>>> import numpy as np
>>> np.set_printoptions(precision=3, suppress=True, linewidth=120, floatmode="fixed")
>>> W2 = 10 * np.array([[0.9, 0.1, 2.2, 0.2, 0.7, 0.1], [0.5, 1.3, 0.0, 1.1, -1.4, -0.4]])
>>> rng = np.random.default_rng(21488)
>>> lab = rng.integers(0, 2, 32)
>>> m1 = W2[lab] + rng.normal(size=(32, 6))
>>> print(m1)
[[  4.173  13.872  -0.769  11.232 -14.951  -4.136]
 [  4.934  13.998   1.156  11.740 -13.659  -3.971]
 [  8.520  -0.089  21.030   3.199   7.417   2.181]
 [ 10.685   1.146  21.681  -0.235   8.505   1.105]
 [  2.830  11.775   1.832  12.614 -14.985  -3.347]
 [  3.270  12.332  -0.441  10.382 -13.544  -3.975]
 [  7.449   1.198  20.661   3.324   6.667   0.028]
 [  8.295   1.027  21.910   4.241   7.342   1.119]
 [  7.531   1.274  22.020   0.695   7.621   1.256]
 [  4.950  13.294  -0.775  11.271 -13.432  -3.841]
 [  4.865  10.734   0.478  10.939 -14.172  -4.619]
 [  8.629   0.819  22.252   2.380   7.130   1.414]
 [  4.572  11.596  -0.247  10.459 -14.586  -3.250]
 [  9.601   2.606  22.022   3.397   7.403   2.306]
 [  4.329  14.844  -0.572  10.309 -13.747  -4.505]
 [  5.810  12.385  -0.433   9.842 -14.450  -5.117]
 [  9.428  -0.248  21.851   2.561   7.371   1.725]
 [  8.742   0.561  21.947   3.296   8.394   1.085]
 [  4.501  13.200   0.415  10.180 -13.181  -2.485]
 [  8.829   1.104  22.386   2.952   7.146   1.128]
 [  7.216  12.772   1.463   9.388 -13.380  -4.510]
 [  8.922   3.534  21.287   0.434   7.945  -0.110]
 [  7.523  -0.201  22.034   1.115   7.690   1.073]
 [  8.301   0.728  23.188   1.124   8.002   0.822]
 [  8.856   3.105  21.335   1.896   6.857   2.451]
 [  9.430   0.781  22.050   2.581   7.248   1.661]
 [  5.072  13.054   0.741  11.574 -16.275  -2.747]
 [  5.781  13.024   1.626  11.473 -13.049  -2.869]
 [  4.115  12.734  -0.133  10.293 -14.944  -4.402]
 [  9.284  -0.044  22.368   2.777   6.305  -0.451]
 [  5.071  15.312   1.831   9.171 -12.751  -3.075]
 [  7.128   0.560  20.084   3.582   5.560   1.948]]
>>> left, s, Vt = np.linalg.svd(m1, full_matrices=False)
>>> print((s > 1e-8).sum())
6
>>> print(s)
[102.210  88.180   7.520   5.232   4.222   3.472]
>>> print(np.abs(left[:, 0]).round(6).argmax())
23
>>> print(np.round(left.T @ m1 @ Vt.T, 3) + 0)
[[102.210   0.000   0.000   0.000   0.000   0.000]
 [  0.000  88.180   0.000   0.000   0.000   0.000]
 [  0.000   0.000   7.520   0.000   0.000   0.000]
 [  0.000   0.000   0.000   5.232   0.000   0.000]
 [  0.000   0.000   0.000   0.000   4.222   0.000]
 [  0.000   0.000   0.000   0.000   0.000   3.472]]
>>> print(np.round(Vt @ Vt.T, 3) + 0)
[[1.000 0.000 0.000 0.000 0.000 0.000]
 [0.000 1.000 0.000 0.000 0.000 0.000]
 [0.000 0.000 1.000 0.000 0.000 0.000]
 [0.000 0.000 0.000 1.000 0.000 0.000]
 [0.000 0.000 0.000 0.000 1.000 0.000]
 [0.000 0.000 0.000 0.000 0.000 1.000]]
>>> print(np.cumsum(s ** 2) / np.sum(s ** 2))
[0.570 0.994 0.997 0.998 0.999 1.000]
>>> print(np.round(np.sqrt((s ** 2).sum()), 3), round(float(np.linalg.norm(m1)), 3))
135.412 135.412
>>> print(np.allclose(left * s @ Vt, m1))
True
>>> A2 = np.array([[4, 2], [2, 5], [0, 3], [2, 5], [1, 4], [3, 0]])
>>> print(np.linalg.matrix_rank(m1 @ A2))
2
>>> print(np.vstack([m1, A2.T]).shape)
(34, 6)
>>> Xs = (m1 - m1.mean(axis=0)) / m1.std(axis=0)
>>> print(np.argwhere(np.abs(Xs) > 2))
[]
>>> print(Xs.std(axis=0))
[1.000 1.000 1.000 1.000 1.000 1.000]
>>> b = np.linalg.lstsq(np.delete(Xs, 4, axis=1), Xs[:, 4])[0]
>>> print(np.round(1 - np.var(Xs[:, 4] - np.delete(Xs, 4, axis=1) @ b), 3))
0.994
>>> print(b)
[ 0.008 -0.046  0.719 -0.189  0.044]
>>> A2 = np.array([[2, -3, 2, 2, -1, -2],
...     [2, 3, 2, 1, 1, 1],
...     [-2, -3, 3, 2, 1, -1],
...     [-1, -3, 3, 3, -1, 2],
...     [2, 2, 3, -3, 3, -2],
...     [3, 1, 2, -2, -3, 0]])
>>> E = A2.T @ A2
>>> print(E)
[[ 26  16  11 -13  -4  -6]
 [ 16  41 -10 -26   9   2]
 [ 11 -10  39   8   3  -5]
 [-13 -26   8  31  -5   7]
 [ -4   9   3  -5  22  -6]
 [ -6   2  -5   7  -6  14]]
>>> evals, vecs = np.linalg.eigh(E)
>>> print(np.unique(evals.round(6) + 0, return_counts=True)[1])
[1 1 1 1 1 1]
>>> print(evals.sum(), np.trace(E))
173.0 173
>>> print(vecs @ np.diag(evals) @ vecs.T)
[[ 26.000  16.000  11.000 -13.000  -4.000  -6.000]
 [ 16.000  41.000 -10.000 -26.000   9.000   2.000]
 [ 11.000 -10.000  39.000   8.000   3.000  -5.000]
 [-13.000 -26.000   8.000  31.000  -5.000   7.000]
 [ -4.000   9.000   3.000  -5.000  22.000  -6.000]
 [ -6.000   2.000  -5.000   7.000  -6.000  14.000]]
>>> print(evals)
[ 0.692  6.772 17.175 26.482 47.100 74.779]
>>> print(np.abs(vecs[:, -1]).round(6).argmax())
1
